>>> import numpy as np
>>> import numpy.linalg as la
>>> np.set_printoptions(precision=1, suppress=True, linewidth=120, sign=" ")
>>> rd = lambda a: np.round(a, 1) + 0
>>> A = np.diag(5 * np.array([-3, 3, 0, -2, 0, 1, -1, 0, -3, 2])) + np.array([[3, 3, 9, 5, 5, 6, 9, 0, 6, 0],
...     [2, 5, 1, 3, 8, 0, 0, 7, 5, 8],
...     [6, 3, 8, 6, 1, 3, 4, 8, 1, 0],
...     [1, 0, 5, 7, 4, 2, 2, 1, 3, 9],
...     [7, 7, 4, 7, 2, 1, 7, 7, 7, 6],
...     [9, 5, 7, 9, 3, 2, 0, 8, 2, 1],
...     [6, 7, 4, 6, 2, 5, 0, 2, 7, 5],
...     [7, 1, 0, 8, 1, 1, 1, 3, 3, 4],
...     [5, 8, 3, 4, 2, 1, 8, 2, 1, 6],
...     [8, 3, 7, 7, 4, 9, 6, 4, 8, 5]])
>>> A
array([[-12,   3,   9,   5,   5,   6,   9,   0,   6,   0],
       [  2,  20,   1,   3,   8,   0,   0,   7,   5,   8],
       [  6,   3,   8,   6,   1,   3,   4,   8,   1,   0],
       [  1,   0,   5,  -3,   4,   2,   2,   1,   3,   9],
       [  7,   7,   4,   7,   2,   1,   7,   7,   7,   6],
       [  9,   5,   7,   9,   3,   7,   0,   8,   2,   1],
       [  6,   7,   4,   6,   2,   5,  -5,   2,   7,   5],
       [  7,   1,   0,   8,   1,   1,   1,   3,   3,   4],
       [  5,   8,   3,   4,   2,   1,   8,   2, -14,   6],
       [  8,   3,   7,   7,   4,   9,   6,   4,   8,  15]])
>>> Y = np.array([[1, 3, -3],
...     [-2, -1, 2],
...     [-2, -1, 3],
...     [1, 3, -1],
...     [1, 3, -1],
...     [1, -3, 3],
...     [1, -1, 3],
...     [-1, 2, 1],
...     [-3, -2, 1],
...     [-2, 2, 3]])
>>> np.vstack([A, Y.T]).shape
(13, 10)
>>> np.einsum("ij->j", A)
array([ 39,  57,  48,  52,  32,  35,  32,  42,  28,  54])
>>> Y.T @ A.T
array([[-29, -67, -13, -32, -38, -12, -41,  -4,  26, -44],
       [-57,  38,  29,   7,  39,  44,  21,  51,  55,  36],
       [110,  62,  35,  54,  52,  26,  24,  -4,  37,  94]])
>>> la.matrix_rank(A @ Y)
np.int64(3)
>>> A @ Y
array([[-29, -57, 110],
       [-67,  38,  62],
       [-13,  29,  35],
       [-32,   7,  54],
       [-38,  39,  52],
       [-12,  44,  26],
       [-41,  21,  24],
       [ -4,  51,  -4],
       [ 26,  55,  37],
       [-44,  36,  94]])
>>> la.matrix_rank(np.vstack([A, Y.T]))
np.int64(10)
>>> rng = np.random.default_rng(612528)
>>> Y = A + rng.integers(-2, 3, (10, 9)) @ rng.integers(-2, 3, (9, 10))
>>> Y
array([[ -7, -10,  13,   5,   6,  17,   7,  -6,   5,  -9],
       [ 12,  18,   5,   3,  10,   6,   8,  10,   7,   9],
       [  7,   1,  12,   6,   3,  -9,   2,  10,  -5,   8],
       [ -4,  10,   6,  -8,   6,   3,   7,   1,  13,   4],
       [ 12,  -2,  15,  18,  10,   9,   9,   9,  -3,   8],
       [ 12,  14,  13,  10,   0, -10,   3,  12,   6,  15],
       [  4,  -4,  -2,   5,  -5,   6, -16,  -3,   1,   4],
       [ 15, -10,  10,  17,   5,  -8,   7,   4,  -6,  17],
       [  7,  14,  -3,   9,  -7,  -1,  17,   2,  -4,  13],
       [ 11,   5,  11,   6,   4,  13,  11,   2,  15,  12]])
>>> Y - A
array([[  5, -13,   4,   0,   1,  11,  -2,  -6,  -1,  -9],
       [ 10,  -2,   4,   0,   2,   6,   8,   3,   2,   1],
       [  1,  -2,   4,   0,   2, -12,  -2,   2,  -6,   8],
       [ -5,  10,   1,  -5,   2,   1,   5,   0,  10,  -5],
       [  5,  -9,  11,  11,   8,   8,   2,   2, -10,   2],
       [  3,   9,   6,   1,  -3, -17,   3,   4,   4,  14],
       [ -2, -11,  -6,  -1,  -7,   1, -11,  -5,  -6,  -1],
       [  8, -11,  10,   9,   4,  -9,   6,   1,  -9,  13],
       [  2,   6,  -6,   5,  -9,  -2,   9,   0,  10,   7],
       [  3,   2,   4,  -1,   0,   4,   5,  -2,   7,  -3]])
>>> la.matrix_rank(Y - A, tol=1e-8)
np.int64(9)
>>> O, vecs = la.qr(Y[:, :7])[0], la.qr(Y[:, 7:])[0]
>>> sv = la.svd(O.T @ vecs, compute_uv=False)
>>> rd(sv)
array([ 1. ,  1. ,  0.8])
>>> rd(np.degrees(np.arccos(sv.clip(0, 1))))
array([  4.1,  14.3,  39.4])
>>> rd(la.norm(O @ O.T - vecs @ vecs.T, 2))
np.float64(1.0)
>>> data = np.load("m.npy")
>>> data
array([[ 0,  1,  0,  0,  0,  0],
       [ 0,  0,  0,  0,  0,  0],
       [ 0,  0,  0,  0,  0,  0],
       [ 0,  0,  0,  0,  0,  0],
       [ 0,  0,  0,  0,  0,  0],
       [ 0,  0,  0,  0,  0,  0]])
>>> r = la.matrix_rank(data)
>>> r
np.int64(1)
>>> ns = la.svd(data)[2][r:].T
>>> [int(la.matrix_rank(data[:, :j + 1])) for j in range(6)]
[0, 1, 1, 1, 1, 1]
>>> ns @ ns.T
array([[ 1.,  0.,  0.,  0.,  0.,  0.],
       [ 0.,  0.,  0.,  0.,  0.,  0.],
       [ 0.,  0.,  1.,  0.,  0.,  0.],
       [ 0.,  0.,  0.,  1.,  0.,  0.],
       [ 0.,  0.,  0.,  0.,  1.,  0.],
       [ 0.,  0.,  0.,  0.,  0.,  1.]])
>>> idx = rng.permutation(10)
>>> Y = A[:, idx] * rng.choice([-1, 1], 10)
>>> Y
array([[  0,   6,   5,   6,   3, -12,   0,  -5,  -9,   9],
       [ -8,   5,   3,   0,  20,   2,  -7,  -8,   0,   1],
       [  0,   1,   6,   3,   3,   6,  -8,  -1,  -4,   8],
       [ -9,   3,  -3,   2,   0,   1,  -1,  -4,  -2,   5],
       [ -6,   7,   7,   1,   7,   7,  -7,  -2,  -7,   4],
       [ -1,   2,   9,   7,   5,   9,  -8,  -3,   0,   7],
       [ -5,   7,   6,   5,   7,   6,  -2,  -2,   5,   4],
       [ -4,   3,   8,   1,   1,   7,  -3,  -1,  -1,   0],
       [ -6, -14,   4,   1,   8,   5,  -2,  -2,  -8,   3],
       [-15,   8,   7,   9,   3,   8,  -4,  -4,  -6,   7]])
>>> U, _, Vt = la.svd(A.T @ Y)
>>> rd(U @ Vt)
array([[ 0.,  0.,  0.,  0.,  0.,  1.,  0.,  0.,  0.,  0.],
       [ 0.,  0.,  0.,  0.,  1.,  0.,  0.,  0.,  0.,  0.],
       [ 0.,  0.,  0.,  0.,  0.,  0.,  0.,  0.,  0.,  1.],
       [ 0.,  0.,  1.,  0.,  0.,  0.,  0.,  0.,  0.,  0.],
       [ 0.,  0.,  0.,  0.,  0.,  0.,  0., -1.,  0.,  0.],
       [ 0.,  0.,  0.,  1.,  0.,  0.,  0.,  0.,  0.,  0.],
       [ 0.,  0.,  0.,  0.,  0.,  0.,  0.,  0., -1.,  0.],
       [ 0.,  0.,  0.,  0.,  0.,  0., -1.,  0.,  0.,  0.],
       [ 0.,  1.,  0.,  0.,  0.,  0.,  0.,  0.,  0.,  0.],
       [-1.,  0.,  0.,  0.,  0.,  0.,  0.,  0.,  0.,  0.]])
>>> m1 = np.array([[3.0, -4.0, 1.0, -5.0],
...     [0.0, 10.0, 0.0, 8.0],
...     [-2.0, -8.0, 0.0, -6.0],
...     [0.0, -12.0, 0.0, -10.0]])
>>> x = np.array([-3, -1, -1, 1])
>>> (m1 * x).sum(axis=1)
array([-11.,  -2.,   8.,   2.])
>>> m1 @ np.ones(4)
array([ -5.,  18., -16., -22.])
>>> (m1 @ x).argmax()
np.int64(2)
>>> np.sign((m1 @ x).round(6))
array([-1., -1.,  1.,  1.])
>>> la.norm(m1 @ x) <= la.norm(m1, 2) * la.norm(x) + 1e-9
np.True_
>>> m1 * x
array([[ -9.,   4.,  -1.,  -5.],
       [ -0., -10.,  -0.,   8.],
       [  6.,   8.,  -0.,  -6.],
       [ -0.,  12.,  -0., -10.]])
>>> m1 @ (2 * x)
array([-22.,  -4.,  16.,   4.])
>>> m1 @ x
array([-11.,  -2.,   8.,   2.])
>>> arr = np.load("data.npy")
>>> arr
array([[ 0,  0,  1,  0,  0,  0],
       [ 0,  0,  0,  0,  1,  0],
       [ 1,  0,  0,  0,  0,  0],
       [ 0,  0,  0,  0,  0,  1],
       [ 0,  1,  0,  0,  0,  0],
       [ 0,  0,  0,  1,  0,  0]])
>>> O, Rm = la.qr(arr)
>>> O.shape, Rm.shape
((6, 6), (6, 6))
>>> abs(Rm[0, 0]), rd(la.norm(arr[:, 0]))
(np.float64(1.0), np.float64(1.0))
>>> x = np.array([1, 0, -1, 0, 1, -1])
>>> rd(np.sort(np.abs(np.degrees(np.angle(la.eigvals(arr))))))
array([   0.,    0.,    0.,  180.,  180.,  180.])
>>> 6 - la.matrix_rank(arr - np.eye(6), tol=1e-8)
np.int64(3)
>>> [p for p in range(1, 25) if np.allclose(la.matrix_power(arr, p), np.eye(6))]
[2, 4, 6, 8, 10, 12, 14, 16, 18, 20, 22, 24]
>>> arr @ arr.T
array([[ 1,  0,  0,  0,  0,  0],
       [ 0,  1,  0,  0,  0,  0],
       [ 0,  0,  1,  0,  0,  0],
       [ 0,  0,  0,  1,  0,  0],
       [ 0,  0,  0,  0,  1,  0],
       [ 0,  0,  0,  0,  0,  1]])
>>> rd(la.norm(arr, axis=0))
array([ 1.,  1.,  1.,  1.,  1.,  1.])
>>> rd(la.pinv(arr))
array([[ 0.,  0.,  1.,  0.,  0.,  0.],
       [ 0.,  0.,  0.,  0.,  1.,  0.],
       [ 1.,  0.,  0.,  0.,  0.,  0.],
       [ 0.,  0.,  0.,  0.,  0.,  1.],
       [ 0.,  1.,  0.,  0.,  0.,  0.],
       [ 0.,  0.,  0.,  1.,  0.,  0.]])
>>> mat = np.array([[4, 2, 4, 2, 4, 2],
...     [5, 2, 5, 2, 5, 2],
...     [5, 5, 5, 5, 5, 5],
...     [4, 2, 4, 2, 4, 2],
...     [5, 2, 5, 2, 5, 2],
...     [5, 5, 5, 5, 5, 5]])
>>> Y = A[0, 0] * A[1:] - np.outer(A[1:, 0], A[0])
>>> Y
array([[   0, -246,  -30,  -46, -106,  -12,  -18,  -84,  -72,  -96],
       [   0,  -54, -150, -102,  -42,  -72, -102,  -96,  -48,    0],
       [   0,   -3,  -69,   31,  -53,  -30,  -33,  -12,  -42, -108],
       [   0, -105, -111, -119,  -59,  -54, -147,  -84, -126,  -72],
       [   0,  -87, -165, -153,  -81, -138,  -81,  -96,  -78,  -12],
       [   0, -102, -102, -102,  -54,  -96,    6,  -24, -120,  -60],
       [   0,  -33,  -63, -131,  -47,  -54,  -75,  -36,  -78,  -48],
       [   0, -111,  -81,  -73,  -49,  -42, -141,  -24,  138,  -72],
       [   0,  -60, -156, -124,  -88, -156, -144,  -48, -144, -180]])
>>> rd(A[:, 0] / A[0, 0])
array([ 1. , -0.2, -0.5, -0.1, -0.6, -0.8, -0.5, -0.6, -0.4, -0.7])
>>> np.flatnonzero(~Y.round(6).any(axis=1))
array([], dtype=int64)
>>> la.matrix_rank(Y), la.matrix_rank(A)
(np.int64(9), np.int64(10))
>>> idx = rng.permutation(4)
>>> idx
array([ 2,  3,  1,  0])
>>> Y = m1[idx][:, idx]
>>> np.allclose(Y, m1)
False
>>> np.diag(Y)
array([  0., -10.,  10.,   3.])
>>> U, sv, Vt = la.svd(mat)
>>> vecs = Vt[:(sv > 1e-8).sum()]
>>> x = mat[2] + 4 * mat[5] + rng.integers(2) * np.eye(6)[0]
>>> x
array([ 26.,  25.,  25.,  25.,  25.,  25.])
>>> rd(vecs.T @ vecs)
array([[ 0.3,  0. ,  0.3,  0. ,  0.3,  0. ],
       [ 0. ,  0.3,  0. ,  0.3,  0. ,  0.3],
       [ 0.3,  0. ,  0.3,  0. ,  0.3,  0. ],
       [ 0. ,  0.3,  0. ,  0.3,  0. ,  0.3],
       [ 0.3,  0. ,  0.3,  0. ,  0.3,  0. ],
       [ 0. ,  0.3,  0. ,  0.3,  0. ,  0.3]])
>>> la.cond(mat) > 100
np.True_
>>> rd(la.norm(mat, 2) / la.norm(mat))
np.float64(1.0)
>>> [round(float(x), 1) for x in la.svd(mat, compute_uv=False)[:3]]
[23.9, 4.5, 0.0]
>>> rd(mat @ la.pinv(mat) @ mat)
array([[ 4.,  2.,  4.,  2.,  4.,  2.],
       [ 5.,  2.,  5.,  2.,  5.,  2.],
       [ 5.,  5.,  5.,  5.,  5.,  5.],
       [ 4.,  2.,  4.,  2.,  4.,  2.],
       [ 5.,  2.,  5.,  2.,  5.,  2.],
       [ 5.,  5.,  5.,  5.,  5.,  5.]])
>>> np.abs(np.diag(la.qr(mat)[1])) > 1e-9
array([ True,  True, False, False, False, False])
>>> idx = rng.integers(0, 2, 4)
>>> J = np.array([[0, 2, 3, 2], [1, 1, 3, 0], [2, 1, 3, 0], [3, 0, 2, 1]]) * (idx[:, None] == idx)
>>> J
array([[ 0,  0,  3,  2],
       [ 0,  1,  0,  0],
       [ 2,  0,  3,  0],
       [ 3,  0,  2,  1]])
>>> Y = np.array([[3, -2], [-1, 1], [3, 0], [1, 2]])
>>> np.einsum("ik,kj->ji", J, Y)
array([[11, -1, 15, 16],
       [ 4,  1, -4, -4]])
>>> J @ Y
array([[11,  4],
       [-1,  1],
       [15, -4],
       [16, -4]])
>>> np.einsum("ij,ij->i", J, J)
array([ 13,   1,  13,  14])
>>> Y.T @ J.T
array([[11, -1, 15, 16],
       [ 4,  1, -4, -4]])
>>> hat = np.triu(np.array([[2, -4, -9, 1], [-4, -5, 6, 4], [-4, -7, 9, -3], [-6, -6, 6, 0]]), 1) + np.eye(4)
>>> Y = hat @ J @ la.inv(hat)
>>> la.matrix_rank(Y)
np.int64(4)
>>> rd(np.poly(Y))
array([  1.,  -5.,  -5.,  25., -16.])
>>> U, sv, Vt = la.svd(J, full_matrices=False)
>>> rd(U.T @ J @ Vt.T)
array([[ 5.7,  0. ,  0. ,  0. ],
       [ 0. ,  2.4,  0. ,  0. ],
       [ 0. ,  0. ,  1.2,  0. ],
       [ 0. ,  0. ,  0. ,  1. ]])
>>> rd(np.sqrt((sv ** 2).sum())), rd(la.norm(J))
(np.float64(6.4), np.float64(6.4))
>>> np.allclose(U * sv @ Vt, J)
True
>>> rd(U.T @ U)
array([[ 1.,  0.,  0.,  0.],
       [ 0.,  1.,  0.,  0.],
       [ 0.,  0.,  1.,  0.],
       [ 0.,  0.,  0.,  1.]])
>>> idx = rng.permutation(10)
>>> idx
array([ 4,  6,  5,  7,  8,  1,  0,  2,  9,  3])
>>> Y = A[idx][:, idx]
>>> Y
array([[  2,   7,   1,   7,   7,   7,   7,   4,   6,   7],
       [  2,  -5,   5,   2,   7,   7,   6,   4,   5,   6],
       [  3,   0,   7,   8,   2,   5,   9,   7,   1,   9],
       [  1,   1,   1,   3,   3,   1,   7,   0,   4,   8],
       [  2,   8,   1,   2, -14,   8,   5,   3,   6,   4],
       [  8,   0,   0,   7,   5,  20,   2,   1,   8,   3],
       [  5,   9,   6,   0,   6,   3, -12,   9,   0,   5],
       [  1,   4,   3,   8,   1,   3,   6,   8,   0,   6],
       [  4,   6,   9,   4,   8,   3,   8,   7,  15,   7],
       [  4,   2,   2,   1,   3,   0,   1,   5,   9,  -3]])
>>> np.diag(Y)
array([  2,  -5,   7,   3, -14,  20, -12,   8,  15,  -3])
>>> def softmax(z):
...     e = np.exp(z - z.max(axis=-1, keepdims=True))
...     return e / e.sum(axis=-1, keepdims=True)
... 
>>> rd(softmax(Y[8] + 3))
array([ 0.,  0.,  0.,  0.,  0.,  0.,  0.,  0.,  1.,  0.])
>>> rd(softmax(Y).sum(axis=1))
array([ 1.,  1.,  1.,  1.,  1.,  1.,  1.,  1.,  1.,  1.])
>>> rd(softmax(Y[8]))
array([ 0.,  0.,  0.,  0.,  0.,  0.,  0.,  0.,  1.,  0.])
>>> rd(softmax(10 * Y[8]))
array([ 0.,  0.,  0.,  0.,  0.,  0.,  0.,  0.,  1.,  0.])
>>> att = Y @ Y.T / np.sqrt(10)
>>> softmax(att).round(6).argmax(axis=1)
array([ 8,  8,  2,  8,  4,  5,  6,  2,  8,  8])
>>> W0 = np.loadtxt("mat.csv", delimiter=",")
>>> W0
array([[ 8. ,  0.9, -2.5,  3.2, -0.8, -2.1,  2.9,  2.2, -0.1],
       [ 1.4,  2.3,  0.8, -0.3, -0.7,  3.3,  1.1,  7.9, -4.1],
       [ 5.9, -0.2, -0.5,  2.8,  4.6, -5.4,  2.7,  0. ,  0.7],
       [-1.4,  0.2,  5.3,  3.2,  0.8,  1.3, -2.6, -6.6,  2.6],
       [ 2. ,  2.2, -3.3, -5.1, -0.9,  5.7,  3.3,  3.2, -0.6],
       [ 1.6, -0.3, -0.6,  3.1,  2.2, -5.3, -1.9, -3.4, -6.2],
       [ 6.9,  0.3, -0.5, -1. , -4.9,  3.1,  2.3, -3.6, -0.1],
       [ 2.2, -0.9, -3. , -2.1, -5. ,  0.9, -7.1, -2. ,  0.5],
       [ 2.5,  0.5, -1.2,  1.9, -0.3, -2.2,  6.2,  0.5, -6.7],
       [ 0.5, -1.9,  4.3, -1.1, -5.1,  1.9, -5.8,  1.2, -3.5],
       [ 0.7,  6. , -5. ,  3.4, -3.3, -2.3, -1.5, -2.6,  1.2],
       [ 4. , -3.4, -1.4, -2. ,  5.2,  4.9,  1.9, -2.4, -2.5],
       [-3.8, -4.9, -5.2,  3.9,  1. , -0.4, -0.7, -2.5, -3.4],
       [-3.3, -1.4,  2.6,  2.2,  3.5, -6.1, -5.1,  0.3,  0.5],
       [ 1.7,  5. , -2.8, -6.4,  3. , -2.3, -2.9,  0.2, -0.1],
       [-2.8, -1.2, -1.2, -1.9, -6.3, -2.6,  3.2,  5. , -2. ],
       [-3.7,  1.4, -6.7,  2.7, -4. , -0.5, -2.5,  3.2, -0.1],
       [-7.2, -5. , -4. ,  1. , -0.1,  1.2, -0.9, -0.9,  1.7],
       [ 6.2,  3.1,  0.5,  2.1, -2. , -5.7, -1.7, -1.1,  2.6],
       [ 1.7, -2.7, -7.4, -3.2,  1.3, -3.1,  3.5,  0.8, -0.3],
       [-0.5, -1.5, -0.9,  1.1, -2. ,  7.1, -4.3,  4. ,  2.4],
       [-5.8,  3.4, -1.9,  2.7, -4.6, -1. , -0.9,  4.5,  0. ],
       [ 3.2,  1.1,  0.8, -5.7,  0.6, -2.1, -2. ,  0.7,  6.8]])
>>> Ac = W0 - W0.mean(axis=0)
>>> U, sv, Vt = la.svd(Ac, full_matrices=False)
>>> rd((sv ** 2).sum() ** 2 / (sv ** 4).sum())
np.float64(7.0)
>>> rd(Ac.mean(axis=0))
array([ 0.,  0.,  0.,  0.,  0.,  0.,  0.,  0.,  0.])
>>> np.abs(U[:, 0]).argmax()
np.int64(2)
>>> np.abs(Vt[0]).argmax()
np.int64(0)
